In [1]: import numpy as np

In [2]: import numpy.linalg as la

In [3]: np.set_printoptions(precision=3, suppress=True, linewidth=160, legacy="1.25")

In [4]: M = np.load("run17.npy")

In [5]: print(M)
[[0 1 1]
 [1 0 1]
 [1 1 0]]

In [6]: print((M - M.T) / 2)
[[0. 0. 0.]
 [0. 0. 0.]
 [0. 0. 0.]]

In [7]: rng = np.random.default_rng(612)

In [8]: lab = rng.permutation(3)

In [9]: print(lab)
[1 2 0]

In [10]: M2 = M[lab][:, lab]

In [11]: print(np.allclose(M2, M))
True

In [12]: print(round(la.det(M2), 3), round(la.det(M[lab]), 3))
2.0 2.0

In [13]: print(np.sort(np.abs(la.eigvals(M2))))
[1. 1. 2.]

In [14]: print(M2)
[[0 1 1]
 [1 0 1]
 [1 1 0]]

In [15]: lab = rng.permutation(3)

In [16]: M2 = M[:, lab] * rng.choice([-1, 1], 3)

In [17]: print(M2)
[[-1  0  1]
 [-1  1  0]
 [ 0  1  1]]

In [18]: U, _, Vt = la.svd(M.T @ M2)

In [19]: print(np.round(U @ Vt, 3) + 0)
[[ 0.  1.  0.]
 [ 0.  0.  1.]
 [-1.  0.  0.]]

In [20]: evals, V = la.eigh(M)

In [21]: print(la.eigvalsh(M @ M))
[1. 1. 4.]

In [22]: print(np.round(V.T @ V, 3) + 0)
[[1. 0. 0.]
 [0. 1. 0.]
 [0. 0. 1.]]

In [23]: print(np.abs(V[:, -1]))
[0.577 0.577 0.577]

In [24]: print(np.unique(evals.round(6) + 0, return_counts=True)[1])
[2 1]

In [25]: print(np.round(V.T @ M @ V, 3) + 0)
[[-1.  0.  0.]
 [ 0. -1.  0.]
 [ 0.  0.  2.]]

In [26]: print((evals > 1e-8).sum(), (evals < -1e-8).sum())
1 2

In [27]: print(la.eigvalsh(M + -1 * np.eye(3)))
[-2. -2.  1.]

In [28]: print(evals.sum(), np.trace(M))
0.0 0

In [29]: K = np.load("sample8.npy")

In [30]: print(K)
[[ 0  2  0  2  0  2]
 [ 0  2  0  2  0  2]
 [-2  1 -2  1 -2  1]
 [ 0  2  0  2  0  2]
 [ 0  2  0  2  0  2]
 [-2  1 -2  1 -2  1]]

In [31]: # columns 0 and 2 are equal

In [32]: U, sig, Vt = la.svd(K)

In [33]: V = Vt[:(sig > 1e-8).sum()]

In [34]: vec = K[4] + -2 * K[5] + rng.integers(2) * np.eye(6)[3]

In [35]: print(vec)
[4. 0. 4. 0. 4. 0.]

In [36]: print(np.allclose(V.T @ V @ vec, vec))
True

In [37]: U, sig, Vt = la.svd(K)

In [38]: print(sig.round(3) + 0)
[7.63  4.449 0.    0.    0.    0.   ]

In [39]: M2 = U[:, :2] @ np.diag(sig[:2]) @ Vt[:2]

In [40]: print(np.round(np.abs(K - M2).max(), 3))
0.0

In [41]: print(la.matrix_rank(K, rtol=0.05))
2

In [42]: print(la.matrix_rank(K, rtol=0.1))
2

In [43]: print(np.argsort(-la.norm(K, axis=0).round(6), kind="stable")[:3])
[1 3 5]

In [44]: print(K.reshape(-1, 2))
[[ 0  2]
 [ 0  2]
 [ 0  2]
 [ 0  2]
 [ 0  2]
 [ 0  2]
 [-2  1]
 [-2  1]
 [-2  1]
 [ 0  2]
 [ 0  2]
 [ 0  2]
 [ 0  2]
 [ 0  2]
 [ 0  2]
 [-2  1]
 [-2  1]
 [-2  1]]

In [45]: blk = K.reshape(6, 2, -1)

In [46]: print(blk.transpose(1, 0, 2))
[[[ 0  2  0]
  [ 0  2  0]
  [-2  1 -2]
  [ 0  2  0]
  [ 0  2  0]
  [-2  1 -2]]

 [[ 2  0  2]
  [ 2  0  2]
  [ 1 -2  1]
  [ 2  0  2]
  [ 2  0  2]
  [ 1 -2  1]]]

In [47]: print(np.swapaxes(blk, 1, 2)[2])
[[-2  1]
 [ 1 -2]
 [-2  1]]

In [48]: print(blk.shape)
(6, 2, 3)

In [49]: t = np.radians(61)

In [50]: Rm = np.eye(6)

In [51]: Rm[4, 4] = Rm[2, 2] = np.cos(t)

In [52]: Rm[4, 2], Rm[2, 4] = -np.sin(t), np.sin(t)

In [53]: print(Rm)
[[ 1.     0.     0.     0.     0.     0.   ]
 [ 0.     1.     0.     0.     0.     0.   ]
 [ 0.     0.     0.485  0.     0.875  0.   ]
 [ 0.     0.     0.     1.     0.     0.   ]
 [ 0.     0.    -0.875  0.     0.485  0.   ]
 [ 0.     0.     0.     0.     0.     1.   ]]

In [54]: M2 = K @ Rm.T

In [55]: print(M2)
[[ 0.     2.     0.     2.     0.     2.   ]
 [ 0.     2.     0.     2.     0.     2.   ]
 [-2.     1.    -2.719  1.     0.78   1.   ]
 [ 0.     2.     0.     2.     0.     2.   ]
 [ 0.     2.     0.     2.     0.     2.   ]
 [-2.     1.    -2.719  1.     0.78   1.   ]]

In [56]: print(np.round(la.det(Rm), 3), round(float(np.trace(Rm)), 3))
1.0 4.97

In [57]: print(np.allclose(K @ K.T, M2 @ M2.T))
True

In [58]: print(np.abs(M2 - K).max(axis=0))
[0.    0.    0.719 0.    2.78  0.   ]

In [59]: data = np.loadtxt("x.csv", delimiter=",")

In [60]: print(data)
[[ 0.28  -1.401 -1.309 -0.495]
 [-1.12   1.051 -1.23  -0.356]
 [ 0.84   0.57   0.216 -1.709]
 [-1.4   -0.779  0.852 -0.84 ]]

In [61]: print(K @ K)
[[-4 10 -4 10 -4 10]
 [-4 10 -4 10 -4 10]
 [ 2 -5  2 -5  2 -5]
 [-4 10 -4 10 -4 10]
 [-4 10 -4 10 -4 10]
 [ 2 -5  2 -5  2 -5]]

In [62]: K.inv()
---------------------------------------------------------------------------
AttributeError                            Traceback (most recent call last)
Cell In[62], line 1
----> 1 K.inv()

AttributeError: 'numpy.ndarray' object has no attribute 'inv'

In [63]: print((K - K.T) / 2)
[[ 0.   1.   1.   1.   0.   2. ]
 [-1.   0.  -0.5  0.  -1.   0.5]
 [-1.   0.5  0.   0.5 -1.   1.5]
 [-1.   0.  -0.5  0.  -1.   0.5]
 [ 0.   1.   1.   1.   0.   2. ]
 [-2.  -0.5 -1.5 -0.5 -2.   0. ]]

In [64]: print(np.allclose(K, K.T))
False

In [65]: print(np.allclose(K @ K.T, K.T @ K))
False

In [66]: print(round(np.abs(la.eigvals(K)).max(), 3))
3.0

In [67]: print(np.round(la.det(K), 3))
0.0

In [68]: print(la.matrix_power(K, 4))
[[-36  90 -36  90 -36  90]
 [-36  90 -36  90 -36  90]
 [ 18 -45  18 -45  18 -45]
 [-36  90 -36  90 -36  90]
 [-36  90 -36  90 -36  90]
 [ 18 -45  18 -45  18 -45]]

In [69]: print(np.round(np.sort(np.abs(la.eigvals(K))), 3) + 0)
[0. 0. 0. 0. 0. 3.]

In [70]: print((K + K.T) / 2)
[[ 0.   1.  -1.   1.   0.   0. ]
 [ 1.   2.   0.5  2.   1.   1.5]
 [-1.   0.5 -2.   0.5 -1.  -0.5]
 [ 1.   2.   0.5  2.   1.   1.5]
 [ 0.   1.  -1.   1.   0.   0. ]
 [ 0.   1.5 -0.5  1.5  0.   1. ]]
